In [1]: import numpy as np

In [2]: from numpy import linalg as LA

In [3]: np.set_printoptions(precision=2, suppress=True, linewidth=120, legacy="1.25")

In [4]: J = np.load("mat.npy")

In [5]: print(J)
[[-1 -1 -1 -1]
 [-1 -2 -2 -2]
 [-1 -2 -3 -3]
 [-1 -2 -3 -4]]

In [6]: np.allclose(J, J.T)
Out[6]: True

In [7]: round(np.abs(LA.eigvals(J)).max(), 2)
Out[7]: 8.29

In [8]: np.allclose(J @ J.T, J.T @ J)
Out[8]: True

In [9]: vals, evecs = LA.eig(J)

In [10]: np.sort(LA.eigvals(LA.inv(J)))
Out[10]: array([-3.53, -2.35, -1.  , -0.12])

In [11]: np.sort(LA.eigvals(J.T))
Out[11]: array([-8.29, -1.  , -0.43, -0.28])

In [12]: print(vals)
[-8.29 -1.   -0.43 -0.28]

In [13]: M2 = J / LA.norm(J, axis=1, keepdims=True)

In [14]: G = M2 @ M2.T

In [15]: print((G - 2 * np.eye(4)).round(6).argmax(axis=1))
[1 2 3 2]

In [16]: np.round(np.degrees(np.arccos(np.clip(G[0, 2], -1, 1))), 2)
Out[16]: 20.23

In [17]: vals, evecs = LA.eigh(J)

In [18]: (vals > 1e-8).sum(), (vals < -1e-8).sum()
Out[18]: (0, 4)

In [19]: LA.eigvalsh(J @ J)
Out[19]: array([ 0.08,  0.18,  1.  , 68.74])

In [20]: LA.svd(J, compute_uv=False)
Out[20]: array([8.29, 1.  , 0.43, 0.28])

In [21]: LA.eigvalsh(J + 3 * np.eye(4))
Out[21]: array([-5.29,  2.  ,  2.57,  2.72])

In [22]: np.round(evecs.T @ J @ evecs, 2) + 0
Out[22]: 
array([[-8.29,  0.  ,  0.  ,  0.  ],
       [ 0.  , -1.  ,  0.  ,  0.  ],
       [ 0.  ,  0.  , -0.43,  0.  ],
       [ 0.  ,  0.  ,  0.  , -0.28]])

In [23]: evecs @ np.diag(vals) @ evecs.T
Out[23]: 
array([[-1., -1., -1., -1.],
       [-1., -2., -2., -2.],
       [-1., -2., -3., -3.],
       [-1., -2., -3., -4.]])

In [24]: vals.sum(), np.trace(J)
Out[24]: (-10.0, -10)

In [25]: np.all(LA.eigvalsh(J) > 0)
Out[25]: False

In [26]: print(round(float(LA.eigvalsh(J).min()), 2))
-8.29

In [27]: [round(float(LA.det(J[:i, :i])), 2) + 0 for i in range(1, 5)]
Out[27]: [-1.0, 1.0, -1.0, 1.0]

In [28]: F = np.loadtxt("w.csv", delimiter=",")

In [29]: F
Out[29]: 
array([[ 5., -2., -3.],
       [-2.,  5., -2.],
       [-3., -2.,  5.]])

In [30]: print(LA.matrix_rank(F))
3

In [31]: F.mean(axis=0)
Out[31]: array([0.  , 0.33, 0.  ])

In [32]: F.shape
Out[32]: (3, 3)

In [33]: F.sum(axis=0)
Out[33]: array([0., 1., 0.])

In [34]: np.diff(F, axis=0)
Out[34]: 
array([[-7.,  7.,  1.],
       [-1., -7.,  7.]])

In [35]: round(float(LA.norm(F)), 2)
Out[35]: 10.44

In [36]: np.abs(F).max()
Out[36]: 5.0

In [37]: LA.svd(F, compute_uv=False)
Out[37]: array([8. , 6.7, 0.3])

In [38]: vals, evecs = LA.eigh(J)

In [39]: vec = np.array([1, 1, 3, 0])

In [40]: print(evecs * np.abs(vals) @ evecs.T)
[[1. 1. 1. 1.]
 [1. 2. 2. 2.]
 [1. 2. 3. 3.]
 [1. 2. 3. 4.]]

In [41]: print(LA.eigvalsh(J[1:, 1:]))
[-7.89 -0.79 -0.32]

In [42]: u, v = F[1], F[0]

In [43]: u @ v
Out[43]: -14.0

In [44]: pr = (u @ v) / (u @ u) * u

In [45]: np.outer(u, v)
Out[45]: 
array([[-10.,   4.,   6.],
       [ 25., -10., -15.],
       [-10.,   4.,   6.]])

In [46]: (v - pr) @ u
Out[46]: 0.0

In [47]: vals, evecs = LA.eig(F)

In [48]: vals
Out[48]: array([0.3, 8. , 6.7])

In [49]: print(round(np.prod(vals), 2))
16.0

In [50]: rng = np.random.default_rng(7)

In [51]: W0 = np.array([[3, 1, 3, 0], [3, 1, 3, 3], [2, 3, 1, 3], [2, 0, 2, 1]]) * (rng.random((4, 4)) < 0.3)

In [52]: W0
Out[52]: 
array([[0, 0, 0, 0],
       [0, 0, 3, 0],
       [0, 0, 0, 3],
       [2, 0, 0, 0]])

In [53]: rank = LA.matrix_rank(W0)

In [54]: print(rank)
3

In [55]: ns = LA.svd(W0)[2][rank:].T

In [56]: [int(LA.matrix_rank(np.delete(W0, i, axis=0))) for i in range(4)]
Out[56]: [3, 2, 2, 2]

In [57]: [int(LA.matrix_rank(W0[:i])) for i in range(1, len(W0) + 1)]
Out[57]: [0, 1, 2, 3]

In [58]: print(np.allclose(W0 @ ns, 0))
True

In [59]: LA.matrix_rank(W0.T @ W0), LA.matrix_rank(W0 @ W0.T)
Out[59]: (3, 3)

In [60]: proj = np.triu(np.array([[-3, -3, -5, -1], [-5, -5, -4, 4], [1, -5, -1, -2], [-2, 5, 3, 0]]), 1) + np.eye(4)

In [61]: M2 = proj @ W0 @ LA.inv(proj)

In [62]: np.round(LA.det(M2), 2)
Out[62]: 0.0

In [63]: [round(float(x), 2) for x in LA.svd(F, compute_uv=False)[:3]]
Out[63]: [8.0, 6.7, 0.3]

In [64]: LA.matrix_rank(F, rtol=0.1)
Out[64]: 2

In [65]: print(np.abs(LA.svd(F)[2][-1]))
[0.61 0.52 0.61]

In [66]: lab = rng.permutation(4)

In [67]: print(lab)
[2 1 0 3]

In [68]: M2 = W0[lab][:, lab]

In [69]: np.allclose(M2, W0)
Out[69]: False

In [70]: np.round(LA.det(M2), 2), np.round(LA.det(W0[lab]), 2)
Out[70]: (0.0, 0.0)

In [71]: left, sig, Vt = LA.svd(W0)

In [72]: evecs = Vt[:(sig > 1e-8).sum()]

In [73]: vec = W0[2] + 2 * W0[1] + rng.integers(2) * np.eye(4)[1]

In [74]: vec
Out[74]: array([0., 1., 6., 3.])

In [75]: np.diag(evecs.T @ evecs)
Out[75]: array([1., 0., 1., 1.])

In [76]: print(np.allclose(evecs.T @ evecs @ vec, vec))
False

In [77]: np.round(LA.norm(vec - evecs.T @ evecs @ vec), 2)
Out[77]: 1.0

In [78]: K = np.load("test17.npy")

In [79]: K
Out[79]: 
array([[0, 3],
       [0, 0]])

In [80]: print(LA.lstsq(K[:-1].T, K[-1])[2])
1

In [81]: np.abs(np.diag(LA.qr(K)[1])) > 1e-9
Out[81]: array([False, False])

In [82]: feats = np.load("x.npy")

In [83]: print(feats)
[[-12  -2   2  -2]
 [ -2 -11   0   0]
 [ -1   2  11  -2]
 [ -1  -2  -2  11]]

In [84]: lab = rng.permutation(4)

In [85]: M2 = feats[:, lab] * rng.choice([-1, 1], 4)

In [86]: M2
Out[86]: 
array([[ -2,  12,  -2,  -2],
       [-11,   2,   0,   0],
       [  2,   1, -11,  -2],
       [ -2,   1,   2,  11]])

In [87]: left, _, Vt = LA.svd(feats.T @ M2)

In [88]: np.round(LA.lstsq(feats, M2)[0], 2) + 0
Out[88]: 
array([[ 0., -1.,  0.,  0.],
       [ 1.,  0.,  0.,  0.],
       [ 0.,  0., -1.,  0.],
       [ 0.,  0.,  0.,  1.]])

In [89]: q, _ = LA.qr(np.array([[-1.5, 1.1], [-0.4, -1.5]]))

In [90]: arr = 4 * q

In [91]: print(arr)
[[-3.86 -1.03]
 [-1.03  3.86]]

In [92]: vals, evecs = LA.eig(arr)

In [93]: print(np.round(arr @ evecs[:, 0] - vals[0] * evecs[:, 0], 2) + 0)
[0. 0.]

In [94]: vals
Out[94]: array([-4.,  4.])

In [95]: def softmax(z):
    ...:     e = np.exp(z - z.max(axis=-1, keepdims=True))
    ...:     return e / e.sum(axis=-1, keepdims=True)
    ...: 

In [96]: softmax(arr[1])
Out[96]: array([0.01, 0.99])

In [97]: print(softmax(arr).sum(axis=1))
[1. 1.]

In [98]: scores = arr @ arr.T / np.sqrt(2)

In [99]: softmax(scores)[1] @ arr
Out[99]: array([-1.03,  3.86])

In [100]: np.round(softmax(scores + np.triu(np.full(scores.shape, -np.inf), 1)), 2) + 0
Out[100]: 
array([[1., 0.],
       [0., 1.]])

In [101]: M2 = arr / LA.norm(arr, axis=1, keepdims=True)

In [102]: G = M2 @ M2.T

In [103]: (G - 2 * np.eye(2)).round(6).argmax(axis=1)
Out[103]: array([1, 0])

In [104]: (np.abs(G) > 0.9).astype(int)
Out[104]: 
array([[1, 0],
       [0, 1]])

In [105]: G.round(2) + 0
Out[105]: 
array([[1., 0.],
       [0., 1.]])

In [106]: proj = np.triu(np.array([[2, 2], [3, 3]]), 1) + np.eye(2)

In [107]: M2 = proj @ arr @ LA.inv(proj)

In [108]: print(round(LA.det(M2), 2))
-16.0

In [109]: LA.matrix_rank(M2)
Out[109]: 2

In [110]: np.round(np.poly(M2), 2) + 0
Out[110]: array([  1.,   0., -16.])
